$ python3 -q
>>> import numpy as np
>>> from numpy import linalg as LA
>>> np.set_printoptions(precision=3, suppress=True, linewidth=120)
>>> other = np.array([[0, 1, 2, 0, 0, 1, 1],
...     [2, 2, 2, 1, 0, 1, 0],
...     [1, 3, 1, 3, 0, 3, 0],
...     [0, 3, 0, 3, 1, 2, 3],
...     [3, 0, 2, 1, 3, 0, 0],
...     [0, 0, 2, 2, 0, 3, 0],
...     [3, 0, 0, 1, 3, 2, 3]])
>>> other[-1] = other[0]
>>> data = other + 0.02 * np.eye(7)
>>> print(data)
[[0.02 1.   2.   0.   0.   1.   1.  ]
 [2.   2.02 2.   1.   0.   1.   0.  ]
 [1.   3.   1.02 3.   0.   3.   0.  ]
 [0.   3.   0.   3.02 1.   2.   3.  ]
 [3.   0.   2.   1.   3.02 0.   0.  ]
 [0.   0.   2.   2.   0.   3.02 0.  ]
 [0.   1.   2.   0.   0.   1.   1.02]]
>>> w1 = np.array([[5, 1, -2, -5, -2],
...     [0, -5, -2, -5, 5],
...     [-2, 1, 2, -1, 2],
...     [4, -2, -3, -3, 0],
...     [0, 5, -4, -5, -4],
...     [-1, 2, -5, -4, 3],
...     [-4, -2, -2, -1, 5]])
>>> b = np.array([-3, -3, -2, 0, -1])
>>> hid = np.maximum(data @ w1 + b, 0)
>>> LA.matrix_rank(hid)
np.int64(3)
>>> W2 = np.array([[1, 0, 1], [0, 1, 0], [3, 4, 2], [5, 9, 1], [8, 0, 8]])
>>> (hid @ W2).round(6).argmax(axis=1)
array([0, 0, 0, 0, 1, 0, 0])
>>> U, sv, VT = LA.svd(data)
>>> np.argmax(sv[:-1] / (sv[1:] + 1e-6)) + 1
np.int64(6)
>>> other = U[:, :6] @ np.diag(sv[:6]) @ VT[:6]
>>> LA.matrix_rank(other)
np.int64(6)
>>> print(data[4] @ data[2])
8.04
>>> round(LA.norm(data, "nuc"), 3)
np.float64(22.726)
>>> round(LA.norm(data) ** 2 / LA.norm(data, 2) ** 2, 3)
np.float64(1.566)
>>> np.round(LA.norm(data, 1), 3), np.round(LA.norm(data, np.inf), 3)
(np.float64(11.02), np.float64(12.02))
>>> np.round(LA.norm(data, 2), 3)
np.float64(9.095)
>>> print(LA.norm(data, axis=0))
[3.742 4.907 4.587 4.911 3.181 5.012 3.323]
>>> np.round(LA.norm(data[4] - data[2]), 3)
np.float64(6.007)
>>> other = data / np.sqrt((data ** 2).mean(axis=1, keepdims=True))
>>> LA.norm(other, axis=1)
array([2.646, 2.646, 2.646, 2.646, 2.646, 2.646, 2.646])
>>> LA.matrix_rank(data - data.mean(axis=1, keepdims=True))
np.int64(6)
>>> mat = np.load("data.npy")
>>> mat
array([[ 1,  4,  3,  7,  1,  0],
       [ 3,  6,  5,  9,  3,  2],
       [-2,  1,  0,  4, -2, -3],
       [-2,  1,  0,  4, -2, -3],
       [-4, -1, -2,  2, -4, -5]])
>>> [round(float(x), 3) for x in LA.svd(mat, compute_uv=False)[:3]]
[15.861, 11.065, 0.0]
>>> np.argsort(-LA.norm(mat, axis=0).round(6), kind="stable")[:3]
array([3, 1, 5])
>>> round(LA.norm(mat, 2) / LA.norm(mat), 3)
np.float64(0.82)
>>> U, sv, VT = LA.svd(mat)
>>> np.argmax(sv[:-1] / (sv[1:] + 1e-6)) + 1
np.int64(2)
>>> sv.round(3) + 0
array([15.861, 11.065,  0.   ,  0.   ,  0.   ])
>>> other = U[:, :2] @ np.diag(sv[:2]) @ VT[:2]
>>> round(LA.norm(mat - other, 2), 3), round(float(sv[2]), 3)
(np.float64(0.0), 0.0)
>>> round(LA.norm(mat - other) / LA.norm(mat), 3)
np.float64(0.0)
>>> other.round(3) + 0
array([[ 1.,  4.,  3.,  7.,  1.,  0.],
       [ 3.,  6.,  5.,  9.,  3.,  2.],
       [-2.,  1.,  0.,  4., -2., -3.],
       [-2.,  1.,  0.,  4., -2., -3.],
       [-4., -1., -2.,  2., -4., -5.]])
>>> round(np.abs(mat - other).max(), 3)
np.float64(0.0)
>>> rng = np.random.default_rng(22)
>>> other = mat + rng.integers(-2, 3, (5, 2)) @ rng.integers(-2, 3, (2, 6))
>>> other
array([[ 1,  8,  3,  9,  2,  1],
       [ 5, 12,  6, 11,  6,  2],
       [-2,  9,  0,  8,  0, -1],
       [-2, -3,  0,  2, -3, -4],
       [ 0, -5,  0, -2, -2, -9]])
>>> print(np.round(LA.svd(other - mat, compute_uv=False), 3) + 0)
[14.413  7.09   0.     0.     0.   ]
>>> LA.matrix_rank(other - mat, tol=1e-8)
np.int64(2)
>>> A = np.load("sample17.npy")
>>> A
array([[  1,  -4,  16, -64],
       [  1,  -3,   9, -27],
       [  1,  -2,   4,  -8],
       [  1,  -1,   1,  -1],
       [  1,   0,   0,   0],
       [  1,   1,   1,   1]])
>>> # column 3 dominates
>>> print([round(float(x), 3) for x in LA.svd(A, compute_uv=False)[:3]])
[72.558, 3.773, 1.713]
>>> LA.matrix_rank(A, rtol=0.1)
np.int64(1)
>>> print(LA.cond(A) > 100)
False
>>> other = A + rng.integers(-2, 3, (6, 1)) @ rng.integers(-2, 3, (1, 4))
>>> print(other)
[[  1  -4  16 -64]
 [  3  -1   9 -29]
 [  2  -1   4  -9]
 [  1  -1   1  -1]
 [ -1  -2   0   2]
 [  2   2   1   0]]
>>> np.round(LA.svd(other - A, compute_uv=False), 3) + 0
array([5.477, 0.   , 0.   , 0.   ])
>>> hat = other @ LA.solve(other.T @ other, other.T)
>>> np.round((np.eye(6) - hat) @ other, 3) + 0
array([[0., 0., 0., 0.],
       [0., 0., 0., 0.],
       [0., 0., 0., 0.],
       [0., 0., 0., 0.],
       [0., 0., 0., 0.],
       [0., 0., 0., 0.]])
>>> np.round(hat @ other[:, 3], 3) + 0
array([-64., -29.,  -9.,  -1.,   2.,   0.])
